$ python3 -q
>>> import numpy as np
>>> import numpy.linalg as la
>>> np.set_printoptions(suppress=True, linewidth=200)
>>> def tidy(a):
...     return np.round(a, 1) + 0
... 
>>> mat = np.load("case4.npy")
>>> mat
array([[ 0., -3.,  0.],
       [-1.,  1.,  0.],
       [ 0.,  0.,  0.]])
>>> np.einsum("ii->", mat)
np.float64(1.0)
>>> np.kron(np.eye(2, dtype=int), mat)
array([[ 0., -3.,  0.,  0., -0.,  0.],
       [-1.,  1.,  0., -0.,  0.,  0.],
       [ 0.,  0.,  0.,  0.,  0.,  0.],
       [ 0., -0.,  0.,  0., -3.,  0.],
       [-0.,  0.,  0., -1.,  1.,  0.],
       [ 0.,  0.,  0.,  0.,  0.,  0.]])
>>> tidy(np.poly(mat))
array([ 1., -1., -3.,  0.])
>>> tidy(la.det(2 * mat)), tidy(la.det(mat))
(np.float64(0.0), np.float64(0.0))
>>> tidy(la.eigvals(mat))
array([-1.3,  2.3,  0. ])
>>> M2 = np.array([[-3, 2], [-3, -2]])
>>> basis = np.kron(M2, mat)
>>> tidy(la.norm(basis, 2)), tidy(la.norm(M2, 2) * la.norm(mat, 2))
(np.float64(13.5), np.float64(13.5))
>>> la.matrix_rank(basis)
np.int64(4)
>>> tidy(la.det(mat))
np.float64(0.0)
>>> (mat != 0).astype(int)
array([[0, 1, 0],
       [1, 1, 0],
       [0, 0, 0]])
>>> data = np.array([[-6, -9, -2], [-9, 8, -1], [-2, -1, -6]])
>>> np.trace(data)
np.int64(-4)
>>> np.allclose(data @ data.T, data.T @ data)
True
>>> (data - data.T) / 2
array([[0., 0., 0.],
       [0., 0., 0.],
       [0., 0., 0.]])
>>> np.einsum("ij,ji->", data, data)
np.int64(308)
>>> np.einsum("ii->", data)
np.int64(-4)
>>> tidy(la.eigvals(data).sum().real)
np.float64(-4.0)
>>> tidy(np.poly(data))
array([   1.,    4., -146., -712.])
>>> tidy(la.det(data.T))
np.float64(712.0)
>>> np.kron(np.eye(2, dtype=int), data)
array([[-6, -9, -2,  0,  0,  0],
       [-9,  8, -1,  0,  0,  0],
       [-2, -1, -6,  0,  0,  0],
       [ 0,  0,  0, -6, -9, -2],
       [ 0,  0,  0, -9,  8, -1],
       [ 0,  0,  0, -2, -1, -6]])
>>> tidy(la.det(2 * data)), tidy(la.det(data))
(np.float64(5696.0), np.float64(712.0))
>>> tidy(la.det(data[::-1]))
np.float64(-712.0)
>>> arr = np.load("mat.npy")
>>> arr
array([[ 2,  6,  0],
       [ 4, 12,  0],
       [-2, -6,  0],
       [ 4, 12,  0]])
>>> tidy(la.norm(arr) ** 2 / la.norm(arr, 2) ** 2)
np.float64(1.0)
>>> arr[0] @ arr[1]
np.int64(80)
>>> tidy(la.norm(arr, "nuc"))
np.float64(20.0)
>>> tidy(la.norm(arr[0] - arr[1]))
np.float64(6.3)
>>> la.norm(arr, axis=1).argmax()
np.int64(1)
>>> U, sv, Vh = la.svd(arr)
>>> np.argmax(sv[:-1] / (sv[1:] + 1e-6)) + 1
np.int64(1)
>>> tidy(sv)
array([20.,  0.,  0.])
>>> M2 = U[:, :1] @ np.diag(sv[:1]) @ Vh[:1]
>>> la.matrix_rank(arr, rtol=0.05)
np.int64(1)
>>> tidy(M2)
array([[ 2.,  6.,  0.],
       [ 4., 12.,  0.],
       [-2., -6.,  0.],
       [ 4., 12.,  0.]])
>>> tidy(la.norm(arr - M2, 2)), tidy(sv[1])
(np.float64(0.0), np.float64(0.0))
>>> tidy(la.norm(arr - M2) / la.norm(arr))
np.float64(0.0)
>>> X = np.load("layer12.npy")
>>> X
array([[ 2.6, -0.2,  1.5],
       [ 2.8, -0.3,  1.1],
       [ 0.2, -2.6, -1.5],
       [ 2.7, -0.5,  1.1],
       [ 2.7, -1.1,  0.5],
       [-2.8, -1. , -0.4],
       [ 1.5,  0.2, -2.6],
       [ 0.6, -1.7, -2.4],
       [-1.9, -2.2,  0.7],
       [-2.3, -1.5,  1.2],
       [ 0.3, -2.8, -1.1],
       [ 1.3,  2.5, -1. ],
       [-2.2,  0. ,  2. ],
       [-2.7,  1.2, -0.6],
       [-1.3,  2.7, -0.2],
       [ 0.1,  1.6, -2.6],
       [ 0.7,  0.7, -2.8],
       [-3. ,  0.2, -0.1]])
>>> t3 = np.stack([X, -2 * X, X[::-1]])
>>> tidy(la.norm(t3, axis=(1, 2)))
array([12.7, 25.5, 12.7])
>>> tidy(t3.sum(axis=0))
array([[-5.6,  0.4, -1.6],
       [-2.1,  1. , -3.9],
       [-0.1,  4.2, -1.1],
       [-4. ,  3.2, -1.3],
       [-5.4,  2.3, -1.1],
       [ 0.6,  1. ,  2.4],
       [-0.2,  2.3,  1.6],
       [-0.3, -1.1,  1.3],
       [-0.4,  0.7,  0.5],
       [ 0.4, -0.7, -0.5],
       [ 0.3,  1.1, -1.3],
       [ 0.2, -2.3, -1.6],
       [-0.6, -1. , -2.4],
       [ 5.4, -2.3,  1.1],
       [ 4. , -3.2,  1.3],
       [ 0.1, -4.2,  1.1],
       [ 2.1, -1. ,  3.9],
       [ 5.6, -0.4,  1.6]])
>>> la.matrix_rank(t3)
array([3, 3, 3])
>>> dist = la.norm(X[:, None] - X[None], axis=-1)
>>> (dist + 1e9 * np.eye(18)).round(6).argmin(axis=1)
array([ 1,  3, 10,  1,  3, 17, 16,  2,  9,  8,  2, 15,  9, 17, 13, 16,  6, 13])
>>> tidy(la.norm(X, axis=1))
array([3. , 3. , 3. , 3. , 3. , 3. , 3. , 3. , 3. , 3. , 3. , 3. , 3. , 3. , 3. , 3.1, 3. , 3. ])
>>> la.matrix_rank(dist ** 2)
np.int64(5)
>>> dist.mean(axis=1).argmax()
np.int64(14)
>>> tidy(la.norm(X - X.mean(axis=0), axis=1))
array([3.3, 3.2, 2.6, 3.1, 3. , 2.9, 2.7, 2.5, 2.9, 3. , 2.7, 3.1, 3.2, 3. , 3.2, 2.9, 2.7, 3. ])
>>> np.flatnonzero(dist[7] < dist.mean() / 2)
array([ 2,  7, 10])
>>> rng = np.random.default_rng(82)
>>> ang = np.sort(rng.uniform(-2, 2, 12))
>>> m1 = np.c_[ang, ang ** 2, ang ** 3] @ np.array([[-1, -2, 0], [-1, 2, -1], [3, -2, 1]])
>>> tidy(m1)
array([[ -9.2,  12.6,  -4.9],
       [ -4.5,   7.7,  -2.7],
       [ -4.2,   7.3,  -2.6],
       [ -1.2,   3.7,  -1.1],
       [ -0.3,   2.1,  -0.5],
       [  0.1,   1.1,  -0.2],
       [ -0.1,  -0.1,   0. ],
       [  5.1,  -4.5,   0.8],
       [ 11.4,  -8.2,   2.3],
       [ 12.7,  -8.9,   2.6],
       [ 15.6, -10.6,   3.4],
       [ 17.7, -11.8,   3.9]])
>>> x0 = np.array([-3, 2, 3])
>>> target = m1 @ x0
>>> tidy(la.lstsq(m1, target)[0])
array([-3.,  2.,  3.])
>>> tidy(la.solve(m1.T @ m1, m1.T @ target))
array([-3.,  2.,  3.])
>>> target = target + 0.1 * rng.normal(size=12)
>>> tidy(target)
array([ 38.4,  20.5,  19.6,   7.8,   3.6,   1.4,  -0.1, -22. , -43.7, -48. , -58. , -65. ])
>>> b, *_ = la.lstsq(m1, target)
>>> tidy(la.norm(target - m1 @ b))
np.float64(0.3)
>>> tidy(b)
array([-3.,  2.,  3.])
>>> [round(float(la.norm(la.solve(m1.T @ m1 + lam * np.eye(3), m1.T @ target))), 2) for lam in (0, 1, 10, 100)]
[4.7, 3.63, 3.16, 2.79]
>>> hat = m1 @ la.solve(m1.T @ m1, m1.T)
>>> tidy(hat @ m1[:, 0])
array([-9.2, -4.5, -4.2, -1.2, -0.3,  0.1, -0.1,  5.1, 11.4, 12.7, 15.6, 17.7])
>>> tidy(la.eigvalsh(hat))
array([0., 0., 0., 0., 0., 0., 0., 0., 0., 1., 1., 1.])
>>> np.allclose(hat @ hat, hat)
True
>>> Xs = m1 - m1.mean(axis=0)
>>> U, sv, Vh = la.svd(Xs, full_matrices=False)
>>> tidy(np.abs(Vh[-1]))
array([0. , 0.3, 0.9])
>>> np.searchsorted(np.cumsum(sv ** 2) / (sv ** 2).sum(), 0.9) + 1
np.int64(1)
>>> (np.sign(U[:, 0]) == np.sign(U[0, 0])).astype(int)
array([1, 1, 1, 1, 1, 1, 1, 0, 0, 0, 0, 0])
>>> tidy(sv ** 2 / (sv ** 2).sum())
array([1., 0., 0.])
>>> np.abs(U[:, 0]).argmax()
np.int64(0)
>>> la.matrix_rank(Xs)
np.int64(3)
>>> K = np.loadtxt("data.csv", delimiter=",")
>>> tidy(K)
array([[1. , 0. , 0. ],
       [0.2, 0.5, 0.2],
       [0. , 0. , 1. ]])
>>> vals, V = la.eig(K)
>>> tidy(np.sort(la.eigvals(K.T)))
array([0.5, 1. , 1. ])
>>> tidy(np.sort(la.eigvals(la.inv(K))))
array([1., 1., 2.])
>>> np.prod(vals)
np.float64(0.5)
>>> tidy(np.sort(la.eigvals(K @ K)))
array([0.2, 1. , 1. ])
>>> tidy(np.sort(np.abs(la.eigvals(K)))[::-1])
array([1. , 1. , 0.5])
>>> tidy(la.matrix_power(K, 2))
array([[1. , 0. , 0. ],
       [0.4, 0.2, 0.4],
       [0. , 0. , 1. ]])
>>> p = np.eye(3)[1]
>>> for _ in range(7):
...     p = p @ K
...     print(p.round(1))
... 
[0.2 0.5 0.2]
[0.4 0.2 0.4]
[0.4 0.1 0.4]
[0.5 0.1 0.5]
[0.5 0.  0.5]
[0.5 0.  0.5]
[0.5 0.  0.5]
>>> Q, r_ = la.qr(K)
>>> tidy(Q @ r_)
array([[1. , 0. , 0. ],
       [0.2, 0.5, 0.2],
       [0. , 0. , 1. ]])
>>> tidy(abs(r_[0, 0])), tidy(la.norm(K[:, 0]))
(np.float64(1.0), np.float64(1.0))
>>> tidy(np.abs(np.diag(r_)))
array([1. , 0.5, 1. ])
>>> tidy(Q.T @ Q)
array([[1., 0., 0.],
       [0., 1., 0.],
       [0., 0., 1.]])
>>> E, _ = la.qr(np.array([[-0.4, 0.9, 2.0], [-0.7, 0.6, -0.9], [-0.2, 0.9, 0.3]]))
>>> tidy(E)
array([[-0.5,  0.4, -0.8],
       [-0.8, -0.5,  0.3],
       [-0.2,  0.8,  0.6]])
>>> Q, V = la.qr(K[:, :1])[0], la.qr(K[:, 1:])[0]
>>> sv = la.svd(Q.T @ V, compute_uv=False)
>>> tidy(sv)
array([0.2])
>>> (sv > 0.9).sum()
np.int64(0)
>>> tidy(la.norm(Q @ Q.T - V @ V.T, 2))
np.float64(1.0)
>>> x0 = np.array([-1, 0, -2])
>>> target = E @ x0
>>> tidy(target)
array([ 2. ,  0.3, -0.9])
>>> tidy(la.solve(E, target))
array([-1.,  0., -2.])
>>> tidy(la.solve(E, target + E[:, 1]))
array([-1.,  1., -2.])
>>> tidy(la.solve(E, 5 * target))
array([ -5.,   0., -10.])
>>> tidy(la.solve(E, E[:, 2]))
array([0., 0., 1.])
>>> x0 = np.array([1, 3, 2])
>>> [p for p in range(1, 25) if np.allclose(la.matrix_power(E, p), np.eye(3))]
[]
>>> tidy(la.norm(x0)), tidy(la.norm(E @ x0))
(np.float64(3.7), np.float64(3.7))
>>> tidy(la.pinv(E))
array([[-0.5, -0.8, -0.2],
       [ 0.4, -0.5,  0.8],
       [-0.8,  0.3,  0.6]])
>>> F = np.load("out11.npy")
>>> tidy(F)
array([[-4.6, -1.8, -0.3],
       [ 1.7, -4.1, -2.3],
       [ 0.6, -2.3,  4.4]])
>>> ang = np.radians(30)
>>> r_ = np.eye(3)
>>> r_[0, 0] = r_[2, 2] = np.cos(ang)
>>> r_[0, 2], r_[2, 0] = -np.sin(ang), np.sin(ang)
>>> tidy(r_)
array([[ 0.9,  0. , -0.5],
       [ 0. ,  1. ,  0. ],
       [ 0.5,  0. ,  0.9]])
>>> M2 = F @ r_.T
>>> np.allclose(la.norm(F, axis=1), la.norm(M2, axis=1))
True
>>> tidy(M2)
array([[-3.9, -1.8, -2.6],
       [ 2.7, -4.1, -1.1],
       [-1.7, -2.3,  4.1]])
>>> tidy(la.svd(F, compute_uv=False)), tidy(la.svd(M2, compute_uv=False))
(array([5., 5., 5.]), array([5., 5., 5.]))
>>> tidy(la.det(r_)), tidy(np.trace(r_))
(np.float64(1.0), np.float64(2.7))
>>> np.allclose(F @ F.T, M2 @ M2.T)
True
>>> Q, r_ = la.qr(M2)
>>> tidy(abs(r_[0, 0])), tidy(la.norm(M2[:, 0]))
(np.float64(5.0), np.float64(5.0))
>>> np.allclose(r_.T @ r_, M2.T @ M2)
True
>>> tidy(Q @ r_)
array([[-3.9, -1.8, -2.6],
       [ 2.7, -4.1, -1.1],
       [-1.7, -2.3,  4.1]])
>>> tidy(np.abs(np.diag(r_)))
array([5., 5., 5.])
>>> W = np.array([[-9, -2, 1, 8, -6], [1, 6, 3, -8, 5], [-6, -8, 8, 0, -1]])
>>> b = np.array([0, 0, -1, -3, 0])
>>> H = np.maximum(F @ W + b, 0)
>>> la.matrix_rank(H)
np.int64(3)
>>> basis = np.array([[-4, -5], [-4, 2], [-3, -6], [5, -8], [-5, -1]])
>>> tidy(H @ basis)
array([[-267.8, -227. ],
       [ 217.4, -347.9],
       [  15.1, -327.3]])
>>> (H @ basis).round(6).argmax(axis=1)
array([1, 0, 0])
>>> Xs = X - X.mean(axis=0)
>>> V = la.svd(Xs)[2][:1]
>>> M2 = Xs - Xs @ V.T @ V
>>> la.norm(M2, axis=1).round(6).argmax()
np.int64(14)
>>> tidy((Xs @ V.T).std(axis=0))
array([2.])
>>> tidy(np.diag(V.T @ V))
array([1., 0., 0.])
>>> x0 = np.array([-2, -2, -3])
>>> target = F @ x0
>>> tidy(target)
array([13.9, 11.6, -9.9])
>>> tidy(la.solve(F, -1 * target))
array([2., 2., 3.])
>>> tidy(la.solve(F, F[:, 0]))
array([1., 0., 0.])
>>> tidy(la.solve(F, target + F[:, 1]))
array([-2., -1., -3.])
